In [1]: import numpy as np

In [2]: from numpy import linalg as LA

In [3]: np.set_printoptions(precision=2, suppress=True, linewidth=120)

In [4]: E = np.diag(5 * np.array([1, 3, 1, -2])) + np.array([[1, 3, -1, 2], [3, -1, -2, -2], [2, 2, 3, 3], [-1, 0, -2, -1]])

In [5]: E
Out[5]: 
array([[  6,   3,  -1,   2],
       [  3,  14,  -2,  -2],
       [  2,   2,   8,   3],
       [ -1,   0,  -2, -11]])

In [6]: O = E.astype(float).copy()

In [7]: for j in range(4):
   ...:     O[:, j] -= O[:, :j] @ (O[:, :j].T @ O[:, j])
   ...:     O[:, j] /= LA.norm(O[:, j])
   ...: 

In [8]: np.round(O.T @ O, 2) + 0
Out[8]: 
array([[1., 0., 0., 0.],
       [0., 1., 0., 0.],
       [0., 0., 1., 0.],
       [0., 0., 0., 1.]])

In [9]: vals, vecs = LA.eig(E)

In [10]: np.sort(LA.eigvals(E @ E))
Out[10]: array([ 25.76,  68.25, 111.16, 201.83])

In [11]: vals
Out[11]: array([-10.54,  14.21,   5.07,   8.26])

In [12]: np.sort(LA.eigvals(E.T))
Out[12]: array([-10.54,   5.07,   8.26,  14.21])

In [13]: np.round(E @ vecs[:, 0] - vals[0] * vecs[:, 0], 2) + 0
Out[13]: array([0., 0., 0., 0.])

In [14]: rng = np.random.default_rng(18)

In [15]: idx = rng.permutation(4)

In [16]: idx
Out[16]: array([0, 2, 1, 3])

In [17]: M2 = E[idx][:, idx]

In [18]: np.trace(M2)
Out[18]: np.int64(17)

In [19]: round(float(LA.det(M2)), 2), round(LA.det(E[idx]), 2)
Out[19]: (-6280.0, np.float64(6280.0))

In [20]: np.sort(np.abs(LA.eigvals(M2)))
Out[20]: array([ 5.07,  8.26, 10.54, 14.21])

In [21]: np.diag(M2)
Out[21]: array([  6,   8,  14, -11])
